In [1]: import numpy as np

In [2]: from numpy import linalg as LA

In [3]: np.set_printoptions(precision=3, suppress=True, linewidth=160)

In [4]: K = np.array([[11, 4, -5, -6, -4, 1, 3],
   ...:     [4, 14, -6, -6, -6, 4, 5],
   ...:     [-5, -6, 11, 2, 3, -5, -4],
   ...:     [-6, -6, 2, 24, 4, -18, -2],
   ...:     [-4, -6, 3, 4, 7, -2, -5],
   ...:     [1, 4, -5, -18, -2, 19, 1],
   ...:     [3, 5, -4, -2, -5, 1, 6]])

In [5]: L = LA.cholesky(K)

In [6]: print(round(np.prod(np.diag(L)) ** 2, 3), round(float(LA.det(K)), 3))
65536.0 65536.0

In [7]: print(L @ L.T)
[[ 11.   4.  -5.  -6.  -4.   1.   3.]
 [  4.  14.  -6.  -6.  -6.   4.   5.]
 [ -5.  -6.  11.   2.   3.  -5.  -4.]
 [ -6.  -6.   2.  24.   4. -18.  -2.]
 [ -4.  -6.   3.   4.   7.  -2.  -5.]
 [  1.   4.  -5. -18.  -2.  19.   1.]
 [  3.   5.  -4.  -2.  -5.   1.   6.]]

In [8]: rng = np.random.default_rng(87)

In [9]: Y = K + rng.integers(-2, 3, (7, 6)) @ rng.integers(-2, 3, (6, 7))

In [10]: print(Y)
[[ 15   1   0  -1  -2  -6  10]
 [ 10   8   0  -1   1   4   6]
 [ -9  -6   3  -2   0  -8  -6]
 [ -9 -14  -1  22   6 -28   5]
 [ -7  -1   0   6  -7  -1  -6]
 [ -3   1  -7 -27   4  19  -2]
 [ -2   0  -3  -6 -10  -5  10]]

In [11]: print(LA.matrix_rank(Y - K, tol=1e-8))
6

In [12]: print(np.round(LA.svd(Y - K, compute_uv=False), 3) + 0)
[22.92  19.98  16.551  6.554  4.064  1.755  0.   ]

In [13]: labels = rng.permutation(7)

In [14]: print(labels)
[2 4 1 3 6 0 5]

In [15]: Y = K[labels][:, labels]

In [16]: print(np.diag(Y))
[11  7 14 24  6 11 19]

In [17]: print(round(LA.det(Y), 3), round(LA.det(K[labels]), 3))
65536.0 -65536.0

In [18]: print(np.trace(Y))
92

In [19]: print(Y)
[[ 11   3  -6   2  -4  -5  -5]
 [  3   7  -6   4  -5  -4  -2]
 [ -6  -6  14  -6   5   4   4]
 [  2   4  -6  24  -2  -6 -18]
 [ -4  -5   5  -2   6   3   1]
 [ -5  -4   4  -6   3  11   1]
 [ -5  -2   4 -18   1   1  19]]

In [20]: print(np.allclose(Y, K))
False

In [21]: print(np.sort(np.abs(LA.eigvals(Y))))
[ 0.137  1.349  4.541  8.249  9.29  21.936 46.497]

In [22]: F = np.loadtxt("sample0.csv", delimiter=",")

In [23]: print(F)
[[  1.   -0.7  -0.8 -18. ]
 [  0.8   1.7  -0.1  17. ]
 [ -0.6   0.2   0.3  -6. ]
 [  1.1   1.9   0.2  17. ]
 [  0.5   1.5  -1.3   1. ]]

In [24]: P = F @ LA.solve(F.T @ F, F.T)

In [25]: print(P @ F[:, 2])
[-0.8 -0.1  0.3  0.2 -1.3]

In [26]: print(np.abs(LA.svd(F)[2][-1]))
[0.201 0.5   0.84  0.055]

In [27]: print(np.argsort(-LA.norm(F, axis=0).round(6), kind="stable")[:3])
[3 1 0]

In [28]: print(round(np.log10(LA.cond(F))))
2

In [29]: O, R = LA.qr(F)

In [30]: print(np.abs(np.diag(R)))
[ 1.86   2.445  1.345 11.817]

In [31]: print(np.round(O.T @ O, 3) + 0)
[[1. 0. 0. 0.]
 [0. 1. 0. 0.]
 [0. 0. 1. 0.]
 [0. 0. 0. 1.]]

In [32]: print(R)
[[ -1.86   -1.817   0.801  -9.892]
 [  0.     -2.445  -0.137 -22.955]
 [  0.      0.      1.345  13.213]
 [  0.      0.      0.     11.817]]

In [33]: print(round(float(abs(R[0, 0])), 3), round(float(LA.norm(F[:, 0])), 3))
1.86 1.86
